In [1]: import numpy as np

In [2]: import numpy.linalg as la

In [3]: np.set_printoptions(precision=3, suppress=True, linewidth=200)

In [4]: E = np.array([[3, 0, 0, 0], [1, 2, 0, 0], [0, 2, 4, 0], [2, 4, 0, 1]])

In [5]: # triangular

In [6]: rng = np.random.default_rng(22845)

In [7]: out = E + rng.integers(-2, 3, (4, 3)) @ rng.integers(-2, 3, (3, 4))

In [8]: print(out)
[[ 3 -4 -4  0]
 [ 3 -4 -4 -6]
 [ 1  3  6 -1]
 [ 1  9  4  2]]

In [9]: print(la.matrix_rank(out - E, tol=1e-8))
3

In [10]: x0 = np.array([-1, -2, -4, 1])

In [11]: y = out @ x0

In [12]: print(y)
[ 21  15 -32 -33]

In [13]: print(la.solve(out, -3 * y))
[ 3.  6. 12. -3.]

In [14]: W1 = np.array([[3, 5], [2, 5], [4, 0], [3, 2]])

In [15]: c = np.array([-3, 2])

In [16]: hid = np.maximum(E @ W1 + c, 0)

In [17]: print((hid > 0).astype(int))
[[1 1]
 [1 1]
 [1 1]
 [1 1]]

In [18]: print(la.matrix_rank(hid))
2

In [19]: cent = np.array([[5, 4, 6], [4, -8, 8]])

In [20]: print(hid @ cent)
[[  98 -112  172]
 [  88 -120  160]
 [ 133  -28  198]
 [ 206 -216  356]]

In [21]: print((hid @ cent).round(6).argmax(axis=1))
[2 2 2 2]

In [22]: print(W1 @ cent)
[[ 35 -28  58]
 [ 30 -32  52]
 [ 20  16  24]
 [ 23  -4  34]]

In [23]: J = np.load("layer7.npy")

In [24]: print(J)
[[ -0.917   3.143  -2.608]
 [ 20.107  13.867 -12.176]
 [ -2.14    3.126  -0.516]
 [ -0.887   2.636   0.009]
 [ 20.766  15.36  -10.509]
 [  0.16    1.757  -2.842]
 [ -2.402   1.945  -1.413]
 [ -0.02    0.883  -2.377]
 [ 19.529  14.321  -8.402]
 [ -2.154   0.398  -2.4  ]
 [ -3.468   3.752  -0.178]
 [ 21.205  13.204  -9.871]
 [ -2.709   1.278  -1.367]
 [  4.088  -3.613 -10.02 ]
 [ -0.789   0.043  -2.585]]

In [25]: dist = la.norm(J[:, None] - J[None], axis=-1)

In [26]: print(dist.shape)
(15, 15)

In [27]: print(dist.mean(axis=1).argmax())
4

In [28]: print(dist[2].round(6).argsort(kind="stable")[:4])
[ 2  3  6 10]

In [29]: print(np.flatnonzero(dist[2] < dist.mean() / 2))
[ 0  2  3  5  6  7  9 10 12 14]

In [30]: print(dist[:5, :5])
[[ 0.    25.467  2.423  2.666 26.112]
 [25.467  0.    27.318 26.746  2.333]
 [ 2.423 27.318  0.     1.444 27.825]
 [ 2.666 26.746  1.444  0.    27.228]
 [26.112  2.333 27.825 27.228  0.   ]]

In [31]: print(np.unravel_index(dist.round(6).argmax(), dist.shape))
(np.int64(4), np.int64(12))

In [32]: x0 = np.array([5, -5, -4])

In [33]: y = J @ x0

In [34]: print(np.round(la.pinv(J) @ J, 3) + 0)
[[1. 0. 0.]
 [0. 1. 0.]
 [0. 0. 1.]]

In [35]: print(la.lstsq(J, y)[0])
[ 5. -5. -4.]

In [36]: y = y + 0.02 * rng.normal(size=15)

In [37]: print(y)
[ -9.845  79.917 -24.301 -17.654  69.078   3.367 -16.083   4.987  59.667  -3.166 -35.392  79.51  -14.497  78.573   6.183]

In [38]: c, *_ = la.lstsq(J, y)

In [39]: print(c.round())
[ 5. -5. -4.]

In [40]: print(round(la.norm(y - J @ c), 3))
0.05

In [41]: print([round(float(la.norm(la.solve(J.T @ J + lam * np.eye(3), J.T @ y))), 2) for lam in (0, 1, 10, 100)])
[8.12, 8.07, 7.58, 4.99]

In [42]: cen = J - J.mean(axis=0)

In [43]: left, sig, VT = la.svd(cen, full_matrices=False)

In [44]: print(np.searchsorted(np.cumsum(sig ** 2) / (sig ** 2).sum(), 0.9) + 1)
1

In [45]: print((np.sign(left[:, 0]) == np.sign(left[0, 0])).astype(int))
[1 0 1 1 0 1 1 1 0 1 1 0 1 1 1]

In [46]: print(sig)
[45.156 11.375  2.874]

In [47]: print(np.abs(VT[0]).argmax())
0

In [48]: print(la.matrix_rank(cen))
3

In [49]: print(np.round(cen.mean(axis=0), 3) + 0)
[0. 0. 0.]

In [50]: cent = J[[2, 4]].astype(float)

In [51]: for _ in range(7):
    ...:     z = la.norm(J[:, None] - cent, axis=-1).argmin(axis=1)
    ...:     cent = np.array([J[z == j].mean(axis=0) for j in range(2)])
    ...: 

In [52]: print(z)
[0 1 0 0 1 0 0 0 1 0 0 1 0 0 0]

In [53]: print(cent[1] - cent[0])
[21.423 12.793 -7.849]

In [54]: W0 = np.array([[0, 2, 3, 3], [-3, 3, 3, 2], [2, 0, -1, -3]])

In [55]: out = np.array([[0, 6], [4, 2]])

In [56]: cent = np.kron(out, W0)

In [57]: print(np.round(la.norm(cent, 2), 3), round(la.norm(out, 2) * la.norm(W0, 2), 3))
49.015 49.015

In [58]: print(cent.shape)
(6, 8)

In [59]: print(la.matrix_rank(cent))
6

In [60]: print(cent)
[[  0   0   0   0   0  12  18  18]
 [  0   0   0   0 -18  18  18  12]
 [  0   0   0   0  12   0  -6 -18]
 [  0   8  12  12   0   4   6   6]
 [-12  12  12   8  -6   6   6   4]
 [  8   0  -4 -12   4   0  -2  -6]]

In [61]: out = W0 / la.norm(W0, axis=1, keepdims=True)

In [62]: C2 = out @ out.T

In [63]: print(C2[0])
[ 1.     0.804 -0.684]

In [64]: print(np.argwhere(np.triu(np.abs(C2) > 0.95, 1)))
[]

In [65]: print(np.round(np.degrees(np.arccos(np.clip(C2[0, 2], -1, 1))), 3))
133.138

In [66]: print(C2)
[[ 1.     0.804 -0.684]
 [ 0.804  1.    -0.72 ]
 [-0.684 -0.72   1.   ]]

In [67]: m1 = np.load("x.npy")

In [68]: print(m1)
[[-1.  2. -1.]
 [ 3. -1. -4.]
 [ 0.  0.  0.]]

In [69]: cen = J - J.mean(axis=0)

In [70]: evecs = la.svd(cen)[2][:1]

In [71]: out = cen - cen @ evecs.T @ evecs

In [72]: print((cen @ evecs.T).std(axis=0))
[11.659]

In [73]: print(np.cov(cen @ evecs.T, rowvar=False))
145.6503899420764

In [74]: print(np.diag(evecs.T @ evecs))
[0.678 0.221 0.1  ]

In [75]: T = np.stack([m1, 5 * m1, m1[::-1]])

In [76]: print(la.matrix_rank(T.reshape(3, -1)))
2

In [77]: print(T.shape)
(3, 3, 3)

In [78]: print(la.matrix_rank(W0))
3

In [79]: print(W0.sum(axis=0))
[-1  5  5  2]

In [80]: print(np.round(la.norm(W0), 3))
8.185

In [81]: print(W0.mean(axis=0))
[-0.333  1.667  1.667  0.667]

In [82]: print(np.count_nonzero(W0))
10

In [83]: print(W0.shape)
(3, 4)

In [84]: print(np.unravel_index(np.abs(W0).argmax(), W0.shape))
(np.int64(0), np.int64(2))

In [85]: F = np.load("run15.npy")

In [86]: print(F)
[[1 0 0 0 0 0]
 [1 0 0 0 0 0]
 [1 2 0 0 0 0]
 [0 0 1 0 0 0]
 [0 0 1 0 0 0]
 [0 0 1 2 0 0]
 [0 0 0 0 1 0]
 [0 0 0 0 1 0]
 [0 0 0 0 1 2]]

In [87]: # rows 0 and 1 are equal

In [88]: q, evecs = la.qr(F[:, :5])[0], la.qr(F[:, 5:])[0]

In [89]: sig = la.svd(q.T @ evecs, compute_uv=False)

In [90]: print((sig > 0.9).sum())
0

In [91]: print(np.degrees(np.arccos(sig.clip(0, 1))))
[54.736]

In [92]: A = np.array([[-0.7, -0.6, 1.5], [0.1, -1.0, 1.6], [-1.0, -0.5, -0.1]])

In [93]: A[2] = A[1] + 0.05 * rng.normal(size=3)

In [94]: print(A)
[[-0.7   -0.6    1.5  ]
 [ 0.1   -1.     1.6  ]
 [ 0.113 -0.927  1.564]]

In [95]: q, evecs = la.qr(A[:, :2])[0], la.qr(A[:, 2:])[0]

In [96]: sig = la.svd(q.T @ evecs, compute_uv=False)

In [97]: print(sig)
[1.]

In [98]: print(round(float(la.norm(q @ q.T - evecs @ evecs.T, 2)), 3))
1.0

In [99]: out = np.array([[0, 0, 0], [1, 1, 1]])

In [100]: cent = np.kron(out, A)

In [101]: print(la.matrix_rank(cent))
3

In [102]: print(cent)
[[-0.    -0.     0.    -0.    -0.     0.    -0.    -0.     0.   ]
 [ 0.    -0.     0.     0.    -0.     0.     0.    -0.     0.   ]
 [ 0.    -0.     0.     0.    -0.     0.     0.    -0.     0.   ]
 [-0.7   -0.6    1.5   -0.7   -0.6    1.5   -0.7   -0.6    1.5  ]
 [ 0.1   -1.     1.6    0.1   -1.     1.6    0.1   -1.     1.6  ]
 [ 0.113 -0.927  1.564  0.113 -0.927  1.564  0.113 -0.927  1.564]]

In [103]: print(cent.shape)
(6, 9)
